$ python -q
>>> import numpy as np
>>> from numpy import linalg as LA
>>> np.set_printoptions(precision=2, suppress=True, linewidth=160, legacy="1.25")
>>> F = np.load("mat.npy")
>>> F
array([[ 3,  4,  5,  6],
       [ 7,  8,  9, 10],
       [11, 12, 13, 14],
       [15, 16, 17, 18]])
>>> Y = np.array([[4, -5], [4, -3]])
>>> W2 = np.kron(Y, F)
>>> W2.shape
(8, 8)
>>> W2
array([[ 12,  16,  20,  24, -15, -20, -25, -30],
       [ 28,  32,  36,  40, -35, -40, -45, -50],
       [ 44,  48,  52,  56, -55, -60, -65, -70],
       [ 60,  64,  68,  72, -75, -80, -85, -90],
       [ 12,  16,  20,  24,  -9, -12, -15, -18],
       [ 28,  32,  36,  40, -21, -24, -27, -30],
       [ 44,  48,  52,  56, -33, -36, -39, -42],
       [ 60,  64,  68,  72, -45, -48, -51, -54]])
>>> LA.matrix_rank(W2)
4
>>> arr = np.loadtxt("arr.csv", delimiter=",")
>>> arr
array([[5., 1., 0., 0.],
       [0., 5., 1., 0.],
       [0., 0., 5., 1.],
       [0., 0., 0., 5.]])
>>> arr @ arr
array([[25., 10.,  1.,  0.],
       [ 0., 25., 10.,  1.],
       [ 0.,  0., 25., 10.],
       [ 0.,  0.,  0., 25.]])
>>> np.prod(np.diag(arr)), round(LA.det(arr), 2)
(625.0, 625.0)
>>> np.sort(LA.eigvals(arr))
array([5., 5., 5., 5.])
>>> LA.matrix_rank(arr - arr[0, 0] * np.eye(4))
3
>>> q, R = LA.qr(arr)
>>> q.shape, R.shape
((4, 4), (4, 4))
>>> np.allclose(R.T @ R, arr.T @ arr)
True
>>> np.trace(q @ q.T)
4.0
>>> abs(R[0, 0]), round(LA.norm(arr[:, 0]), 2)
(5.0, 5.0)
>>> vec = np.array([0, 2, 3, 0])
>>> y = arr @ vec
>>> y
array([ 2., 13., 15.,  0.])
>>> LA.solve(arr, y + arr[:, 1])
array([0., 3., 3., 0.])
>>> np.round(LA.solve(arr.T, arr[1]), 2) + 0
array([0., 1., 0., 0.])
>>> LA.solve(arr, y)
array([0., 2., 3., 0.])
>>> q, evecs = LA.qr(arr[:, :3])[0], LA.qr(arr[:, 3:])[0]
>>> sv = LA.svd(q.T @ evecs, compute_uv=False)
>>> (sv > 0.9).sum()
0
>>> round(float(LA.norm(q @ q.T - evecs @ evecs.T, 2)), 2)
1.0
>>> sv
array([0.2])
>>> np.degrees(np.arccos(sv.clip(0, 1)))
array([78.69])
>>> f, v = arr[1], arr[0]
>>> f @ f
26.0
>>> f @ v
5.0
>>> p = (f @ v) / (f @ f) * f
>>> LA.matrix_rank(np.outer(f, v))
1
>>> p
array([0.  , 0.96, 0.19, 0.  ])
>>> v - p
array([ 5.  ,  0.04, -0.19,  0.  ])
>>> np.outer(f, v)
array([[ 0.,  0.,  0.,  0.],
       [25.,  5.,  0.,  0.],
       [ 5.,  1.,  0.,  0.],
       [ 0.,  0.,  0.,  0.]])
>>> round(float((v - p) @ f), 2)
-0.0
>>> data = np.load("block16.npy")
>>> data
array([[ 0.8 ,  1.02,  1.25,  0.97, -0.03,  0.4 ,  1.16],
       [ 1.07,  1.7 , -0.76,  1.37,  1.29,  0.1 ,  1.82],
       [-0.55,  0.31,  0.65, -0.85, -0.51,  0.09, -1.38],
       [ 0.37,  0.76, -1.47,  0.97,  1.67, -0.48,  0.16],
       [ 0.62, -0.13, -0.46, -0.53,  0.72, -0.21, -0.84],
       [ 0.31,  0.89, -0.2 ,  0.7 ,  0.46,  0.57,  0.32],
       [-0.72, -0.02, -0.52,  1.78,  0.09, -0.7 ,  0.59],
       [-0.05,  0.98,  0.3 ,  0.2 , -0.5 ,  0.32,  0.18],
       [-0.04,  0.49, -1.1 ,  0.27,  0.6 ,  0.3 , -0.43],
       [-0.35,  0.43, -1.14, -1.65,  0.31, -0.3 , -0.74],
       [ 0.22, -0.3 ,  0.61,  0.42,  0.4 ,  0.25,  0.85],
       [-0.46,  0.13, -0.3 ,  0.9 ,  0.39, -0.43,  0.31]])
>>> f, v = data[8], data[5]
>>> np.round(f @ v, 2)
1.14
>>> p = (f @ v) / (f @ f) * f
>>> p
array([-0.02,  0.26, -0.58,  0.14,  0.32,  0.16, -0.23])
>>> np.round(LA.norm(f + v) ** 2 + LA.norm(f - v) ** 2, 2)
8.43
